$ ipython --no-banner

In [1]: import numpy as np

In [2]: import numpy.linalg as la

In [3]: np.set_printoptions(precision=3, suppress=True, linewidth=100, legacy="1.25")

In [4]: rnd = lambda a: np.round(a, 3) + 0

In [5]: rng = np.random.default_rng(8955)

In [6]: F = rng.normal(size=(20, 3)) + 10 * np.array([1, -1, -2])

In [7]: rnd(F)
Out[7]: 
array([[ 10.963, -11.569, -19.836],
       [  8.893, -10.749, -21.562],
       [ 11.453,  -9.205, -19.266],
       [ 11.216, -10.832, -19.692],
       [  9.364,  -9.096, -18.997],
       [ 12.481,  -8.275, -21.39 ],
       [ 10.456,  -9.21 , -20.019],
       [ 11.102, -11.379, -18.826],
       [  9.063, -10.225, -20.464],
       [  9.792, -10.743, -18.219],
       [ 10.914,  -8.398, -20.933],
       [  7.735,  -7.689, -19.072],
       [ 10.673, -10.538, -19.961],
       [  8.369,  -9.198, -19.745],
       [  9.608, -10.025, -19.835],
       [  9.262,  -8.972, -19.032],
       [ 10.586,  -8.25 , -20.856],
       [  9.606, -11.222, -19.738],
       [ 10.64 ,  -9.647, -18.554],
       [ 10.96 , -10.906, -20.095]])

In [8]: other = F + rng.integers(-2, 3, (20, 1)) @ rng.integers(-2, 3, (1, 3))

In [9]: rnd(other)
Out[9]: 
array([[ 10.963, -11.569, -19.836],
       [  4.893, -14.749, -23.562],
       [ 15.453,  -5.205, -17.266],
       [ 13.216,  -8.832, -18.692],
       [ 11.364,  -7.096, -17.997],
       [ 10.481, -10.275, -22.39 ],
       [ 14.456,  -5.21 , -18.019],
       [ 13.102,  -9.379, -17.826],
       [  5.063, -14.225, -22.464],
       [ 11.792,  -8.743, -17.219],
       [ 14.914,  -4.398, -18.933],
       [ 11.735,  -3.689, -17.072],
       [  8.673, -12.538, -20.961],
       [  8.369,  -9.198, -19.745],
       [  5.608, -14.025, -21.835],
       [  9.262,  -8.972, -19.032],
       [ 12.586,  -6.25 , -19.856],
       [  7.606, -13.222, -20.738],
       [ 10.64 ,  -9.647, -18.554],
       [  8.96 , -12.906, -21.095]])

In [10]: rnd(la.svd(other - F, compute_uv=False))
Out[10]: array([18.248,  0.   ,  0.   ])

In [11]: la.matrix_rank(other - F, tol=1e-8)
Out[11]: 1

In [12]: other - F
Out[12]: 
array([[ 0.,  0.,  0.],
       [-4., -4., -2.],
       [ 4.,  4.,  2.],
       [ 2.,  2.,  1.],
       [ 2.,  2.,  1.],
       [-2., -2., -1.],
       [ 4.,  4.,  2.],
       [ 2.,  2.,  1.],
       [-4., -4., -2.],
       [ 2.,  2.,  1.],
       [ 4.,  4.,  2.],
       [ 4.,  4.,  2.],
       [-2., -2., -1.],
       [ 0.,  0.,  0.],
       [-4., -4., -2.],
       [ 0.,  0.,  0.],
       [ 2.,  2.,  1.],
       [-2., -2., -1.],
       [ 0.,  0.,  0.],
       [-2., -2., -1.]])

In [13]: np.abs(other - F).sum(axis=1)
Out[13]: 
array([ 0., 10., 10.,  5.,  5.,  5., 10.,  5., 10.,  5., 10., 10.,  5.,  0., 10.,  0.,  5.,  5.,
        0.,  5.])

In [14]: J = np.loadtxt("arr.csv", delimiter=",")

In [15]: rnd(J)
Out[15]: 
array([[ 0.363, -0.266, -0.174, -0.647],
       [-0.266,  1.999,  0.427, -0.091],
       [-0.174,  0.427,  2.04 ,  0.932],
       [-0.647, -0.091,  0.932,  1.597]])

In [16]: W1 = np.array([[8, -2, 7], [-7, 9, -3], [-3, 7, -4], [-7, -2, 4]])

In [17]: beta = np.array([0, 0, 2])

In [18]: act = np.maximum(J @ W1 + beta, 0)

In [19]: (act > 0).mean(axis=0)
Out[19]: array([0.25, 0.75, 0.5 ])

In [20]: W2 = np.array([[1, -2, -2], [-3, -2, -4], [-5, 5, -4]])

In [21]: (act @ W2).round(6).argmax(axis=1)
Out[21]: array([1, 1, 1, 1])

In [22]: rnd(act @ W2)
Out[22]: 
array([[ -7.431,  -2.389, -33.439],
       [-65.081, -43.387, -86.775],
       [-49.819, -33.213, -66.426],
       [-13.429,  -5.578, -16.825]])

In [23]: evals, vecs = la.eigh(J)

In [24]: print(rnd(la.svd(J, compute_uv=False)))
[3. 2. 1. 0.]

In [25]: rnd(vecs.T @ vecs)
Out[25]: 
array([[1., 0., 0., 0.],
       [0., 1., 0., 0.],
       [0., 0., 1., 0.],
       [0., 0., 0., 1.]])

In [26]: rnd(vecs @ np.diag(evals) @ vecs.T)
Out[26]: 
array([[ 0.363, -0.266, -0.174, -0.647],
       [-0.266,  1.999,  0.427, -0.091],
       [-0.174,  0.427,  2.04 ,  0.932],
       [-0.647, -0.091,  0.932,  1.597]])

In [27]: print(rnd(la.det(J.T)))
0.0

In [28]: rnd(np.kron(np.eye(2, dtype=int), J))
Out[28]: 
array([[ 0.363, -0.266, -0.174, -0.647,  0.   ,  0.   ,  0.   ,  0.   ],
       [-0.266,  1.999,  0.427, -0.091,  0.   ,  0.   ,  0.   ,  0.   ],
       [-0.174,  0.427,  2.04 ,  0.932,  0.   ,  0.   ,  0.   ,  0.   ],
       [-0.647, -0.091,  0.932,  1.597,  0.   ,  0.   ,  0.   ,  0.   ],
       [ 0.   ,  0.   ,  0.   ,  0.   ,  0.363, -0.266, -0.174, -0.647],
       [ 0.   ,  0.   ,  0.   ,  0.   , -0.266,  1.999,  0.427, -0.091],
       [ 0.   ,  0.   ,  0.   ,  0.   , -0.174,  0.427,  2.04 ,  0.932],
       [ 0.   ,  0.   ,  0.   ,  0.   , -0.647, -0.091,  0.932,  1.597]])

In [29]: print(rnd(np.poly(J)))
[ 1. -6. 11. -6.  0.]

In [30]: rnd(la.eigvals(J))
Out[30]: array([0., 3., 1., 2.])

In [31]: rnd(la.eigvals(J).sum().real)
Out[31]: 6.0

In [32]: rnd(la.det(2 * J)), rnd(la.det(J))
Out[32]: (0.0, 0.0)

In [33]: evals, vecs = la.eigh(J)

In [34]: x = np.array([-1, 3, -2, 3])

In [35]: rnd(la.eigvalsh(J[1:, 1:]))
Out[35]: array([0.766, 1.999, 2.871])

In [36]: rnd(x @ J @ x / (x @ x)), rnd(evals[0]), evals[-1]
Out[36]: (1.205, 0.0, 3.0)

In [37]: (np.sign(vecs[:, -1].round(6)) == np.sign(vecs[0, -1].round(6))).astype(int)
Out[37]: array([1, 0, 0, 0])

In [38]: rnd(vecs * np.maximum(evals, 0) @ vecs.T)
Out[38]: 
array([[ 0.363, -0.266, -0.174, -0.647],
       [-0.266,  1.999,  0.427, -0.091],
       [-0.174,  0.427,  2.04 ,  0.932],
       [-0.647, -0.091,  0.932,  1.597]])

In [39]: other = np.array([[0, 8, 8], [7, 1, 7], [7, 2, 1]])

In [40]: data = np.tril(other)

In [41]: print(data)
[[0 0 0]
 [7 1 0]
 [7 2 1]]

In [42]: # triangular, det is the product of the diagonal

In [43]: rank = la.matrix_rank(data)

In [44]: rank
Out[44]: 2

In [45]: null = la.svd(data)[2][rank:].T

In [46]: print([int(la.matrix_rank(data[:, :j + 1])) for j in range(3)])
[1, 2, 2]

In [47]: print(np.allclose(data @ null, 0))
True

In [48]: rnd(null @ null.T)
Out[48]: 
array([[ 0.01 , -0.071,  0.071],
       [-0.071,  0.495, -0.495],
       [ 0.071, -0.495,  0.495]])

In [49]: [int(la.matrix_rank(np.delete(data, i, axis=0))) for i in range(3)]
Out[49]: [2, 1, 1]

In [50]: print(rnd(data @ null))
[[0.]
 [0.]
 [0.]]

In [51]: P = np.triu(np.array([[0, 1, 2], [2, 1, 0], [1, 0, 0]]), 1) + np.eye(3)

In [52]: other = P @ data @ la.inv(P)

In [53]: other
Out[53]: 
array([[ 21., -16., -40.],
       [  7.,  -6., -14.],
       [  7.,  -5., -13.]])

In [54]: P @ data - data @ P
Out[54]: 
array([[ 21.,   5.,   2.],
       [  0.,  -7., -14.],
       [  0.,  -7., -14.]])

In [55]: np.trace(other), np.trace(data)
Out[55]: (2.0, 2)

In [56]: M = (rng.random((4, 4)) < 0.3) + np.eye(4)

In [57]: M /= M.sum(axis=1, keepdims=True)

In [58]: M
Out[58]: 
array([[0.5, 0. , 0. , 0.5],
       [0. , 1. , 0. , 0. ],
       [0. , 0. , 1. , 0. ],
       [0. , 0.5, 0. , 0.5]])

In [59]: other = np.array([[1, 1], [1, 3], [2, 0], [2, 1]])

In [60]: la.matrix_rank(np.vstack([M, other.T]))
Out[60]: 4

In [61]: arr = np.load("dump.npy")

In [62]: print(arr)
[[-2  3  0  0]
 [-3 -2 -3  0]
 [ 3  3  1  0]
 [ 0  0  0 -2]]

In [63]: rnd(la.det(arr[::-1]))
Out[63]: 64.0

In [64]: np.einsum("ii->", arr)
Out[64]: -5

In [65]: m1 = np.array([[-7, -2, 12],
    ...:     [0, 0, 0],
    ...:     [-7, 7, 12],
    ...:     [0, 0, 0],
    ...:     [0, 9, 0],
    ...:     [0, 0, 0],
    ...:     [0, 0, 0],
    ...:     [0, 0, 0],
    ...:     [0, 0, 0],
    ...:     [0, 9, 0],
    ...:     [0, 0, 0],
    ...:     [-1, 16, 3],
    ...:     [0, 9, 0],
    ...:     [0, 0, 0],
    ...:     [0, 0, 0],
    ...:     [0, 0, 0],
    ...:     [-7, 7, 12],
    ...:     [-6, -9, 9]])

In [66]: # rows 1 and 3 are equal

In [67]: other = np.c_[m1[:, :1] @ np.array([[8]]), np.array([-3, 4, 0, 9, -2, -5, -2, 7, 1, 9, -3, 1, -3, 7, -7, 1, -3, 4])]

In [68]: other
Out[68]: 
array([[-56,  -3],
       [  0,   4],
       [-56,   0],
       [  0,   9],
       [  0,  -2],
       [  0,  -5],
       [  0,  -2],
       [  0,   7],
       [  0,   1],
       [  0,   9],
       [  0,  -3],
       [ -8,   1],
       [  0,  -3],
       [  0,   7],
       [  0,  -7],
       [  0,   1],
       [-56,  -3],
       [-48,   4]])

In [69]: print(la.matrix_rank(other))
2

In [70]: q, vecs = la.qr(other[:, :1])[0], la.qr(other[:, 1:])[0]

In [71]: sig = la.svd(q.T @ vecs, compute_uv=False)

In [72]: rnd(sig)
Out[72]: array([0.062])

In [73]: rnd(np.degrees(np.arccos(sig.clip(0, 1))))
Out[73]: array([86.464])

In [74]: rnd(la.norm(q @ q.T - vecs @ vecs.T, 2))
Out[74]: 0.998

In [75]: data @ data
Out[75]: 
array([[ 0,  0,  0],
       [ 7,  1,  0],
       [21,  4,  1]])

In [76]: print(np.prod(np.diag(data)), rnd(la.det(data)))
0 0.0

In [77]: print(rnd(np.sort(la.eigvals(data))))
[0. 1. 1.]

In [78]: f = np.array([-2, -1])

In [79]: print(np.convolve(m1[11], f))
[  2 -31 -22  -3]

In [80]: np.cross(m1[11, :3], m1[10, :3])
Out[80]: array([0, 0, 0])

In [81]: np.array([np.convolve(row, f, "same") for row in m1])
Out[81]: 
array([[ 14,  11, -22],
       [  0,   0,   0],
       [ 14,  -7, -31],
       [  0,   0,   0],
       [  0, -18,  -9],
       [  0,   0,   0],
       [  0,   0,   0],
       [  0,   0,   0],
       [  0,   0,   0],
       [  0, -18,  -9],
       [  0,   0,   0],
       [  2, -31, -22],
       [  0, -18,  -9],
       [  0,   0,   0],
       [  0,   0,   0],
       [  0,   0,   0],
       [ 14,  -7, -31],
       [ 12,  24,  -9]])

In [82]: np.polyval(f, m1[11])
Out[82]: array([  1, -33,  -7])

In [83]: feats = rng.normal(size=(19, 3)) + 20 * np.array([2, 1, 0])

In [84]: rnd(feats)
Out[84]: 
array([[39.336, 20.987,  0.746],
       [38.945, 19.188, -1.916],
       [38.999, 20.345, -1.619],
       [39.669, 22.056, -0.148],
       [39.879, 20.578,  0.968],
       [37.193, 19.172, -1.215],
       [39.34 , 19.795,  1.32 ],
       [39.378, 19.464,  0.479],
       [39.226, 19.139,  0.562],
       [40.558, 19.286, -1.158],
       [38.904, 20.889,  0.273],
       [38.923, 20.191,  1.686],
       [39.729, 20.717, -1.144],
       [39.133, 19.391,  0.164],
       [41.876, 19.571, -0.095],
       [40.175, 17.629,  0.   ],
       [39.365, 21.502, -1.168],
       [40.333, 18.75 ,  2.017],
       [38.579, 21.013, -0.611]])

In [85]: Xs = (feats - feats.mean(axis=0)) / feats.std(axis=0)

In [86]: print(np.argwhere(np.abs(Xs) > 2))
[[ 5  0]
 [14  0]
 [15  1]]

In [87]: beta = la.lstsq(np.delete(Xs, 2, axis=1), Xs[:, 2])[0]

In [88]: rnd(beta)
Out[88]: array([ 0.193, -0.08 ])

In [89]: np.abs(beta).argmax()
Out[89]: 0

In [90]: print(rnd(1 - np.var(Xs[:, 2] - np.delete(Xs, 2, axis=1) @ beta)))
0.049

In [91]: X = np.loadtxt("mat.csv", delimiter=",")

In [92]: X
Out[92]: 
array([[ 5.238,  5.086,  0.924,  0.028],
       [35.085, 34.945,  6.91 ,  0.262],
       [20.134, 19.99 ,  3.854,  0.054]])

In [93]: la.cond(X) > 100
Out[93]: True

In [94]: la.matrix_rank(X, rtol=0.1)
Out[94]: 1

In [95]: rnd(la.norm(X, 2) / la.norm(X))
Out[95]: 1.0

In [96]: np.argsort(-la.norm(X, axis=0).round(6), kind="stable")[:3]
Out[96]: array([0, 1, 2])

In [97]: [round(float(x), 3) for x in la.svd(X, compute_uv=False)[:3]]
Out[97]: [58.085, 0.167, 0.066]

In [98]: other = X / la.norm(X, axis=1, keepdims=True)

In [99]: C2 = other @ other.T

In [100]: np.argwhere(np.triu(np.abs(C2) > 0.95, 1))
Out[100]: 
array([[0, 1],
       [0, 2],
       [1, 2]])

In [101]: (C2 - 2 * np.eye(3)).round(6).argmax(axis=1)
Out[101]: array([2, 2, 1])

In [102]: rnd(C2)
Out[102]: 
array([[1., 1., 1.],
       [1., 1., 1.],
       [1., 1., 1.]])

In [103]: x = np.array([2, 0, -1, -1])

In [104]: a = np.maximum(X @ x, 0)

In [105]: print(rnd(np.maximum(X @ (3 * x), 0)))
[ 28.572 188.994 109.08 ]

In [106]: print(rnd(a))
[ 9.524 62.998 36.36 ]

In [107]: X * (a > 1e-9)[:, None]
Out[107]: 
array([[ 5.238,  5.086,  0.924,  0.028],
       [35.085, 34.945,  6.91 ,  0.262],
       [20.134, 19.99 ,  3.854,  0.054]])

In [108]: rnd(np.maximum(X @ x, 0) - np.maximum(-X @ x, 0))
Out[108]: array([ 9.524, 62.998, 36.36 ])

In [109]: rnd(np.tanh(X @ x))
Out[109]: array([1., 1., 1.])

In [110]: other = X / np.sqrt((X ** 2).mean(axis=1, keepdims=True))

In [111]: la.matrix_rank(other) == la.matrix_rank(X)
Out[111]: True

In [112]: print(rnd(X - X.mean(axis=1, keepdims=True)))
[[  2.419   2.267  -1.895  -2.791]
 [ 15.785  15.644 -12.39  -19.038]
 [  9.126   8.982  -7.154 -10.954]]

In [113]: la.matrix_rank(X - X.mean(axis=1, keepdims=True))
Out[113]: 3

In [114]: rnd(la.norm(other, axis=1))
Out[114]: array([2., 2., 2.])

In [115]: other = np.array([[0, 1], [0, 2], [0, -3], [-3, -3]])

In [116]: print(rnd(np.einsum("ij,ij->i", X, X)))
[  54.159 2499.927  819.834]

In [117]: rnd(np.einsum("ij->j", X))
Out[117]: array([60.457, 60.021, 11.688,  0.344])

In [118]: la.matrix_rank(np.vstack([X, other.T]))
Out[118]: 4

In [119]: rnd(other.T @ X.T)
Out[119]: 
array([[-0.084, -0.786, -0.162],
       [12.554, 83.459, 48.39 ]])
